>>> import numpy as np
>>> import numpy.linalg as la
>>> np.set_printoptions(precision=3, suppress=True, linewidth=140, floatmode="fixed")
>>> mat = np.loadtxt("mat.csv", delimiter=",")
>>> mat
array([[ 0.958, -0.125, -0.208, -0.042, -0.042,  0.125, -0.042,  0.042],
       [-0.125,  0.625, -0.625, -0.125, -0.125,  0.375, -0.125,  0.125],
       [-0.208, -0.625, -0.042, -0.208, -0.208,  0.625, -0.208,  0.208],
       [-0.042, -0.125, -0.208,  0.958, -0.042,  0.125, -0.042,  0.042],
       [-0.042, -0.125, -0.208, -0.042,  0.958,  0.125, -0.042,  0.042],
       [ 0.125,  0.375,  0.625,  0.125,  0.125,  0.625,  0.125, -0.125],
       [-0.042, -0.125, -0.208, -0.042, -0.042,  0.125,  0.958,  0.042],
       [ 0.042,  0.125,  0.208,  0.042,  0.042, -0.125,  0.042,  0.958]])
>>> [round(float(la.det(mat[:i, :i])), 2) + 0 for i in range(1, 9)]
[0.96, 0.58, -0.46, -0.5, -0.54, -0.92, -0.96, -1.0]
>>> print(np.all(la.eigvalsh(mat) > 0))
False
>>> x0 = np.array([2, 1, 2, 3, 0, 3, 3, 0])
>>> rhs = mat @ x0
>>> rhs
array([ 1.500, -0.500, -0.500,  2.500, -0.500,  4.500,  2.500,  0.500])
>>> np.round(la.solve(mat, -3 * rhs), 3) + 0
array([-6.000, -3.000, -6.000, -9.000,  0.000, -9.000, -9.000,  0.000])
>>> np.round(la.solve(mat, rhs), 3) + 0
array([2.000, 1.000, 2.000, 3.000, 0.000, 3.000, 3.000, 0.000])
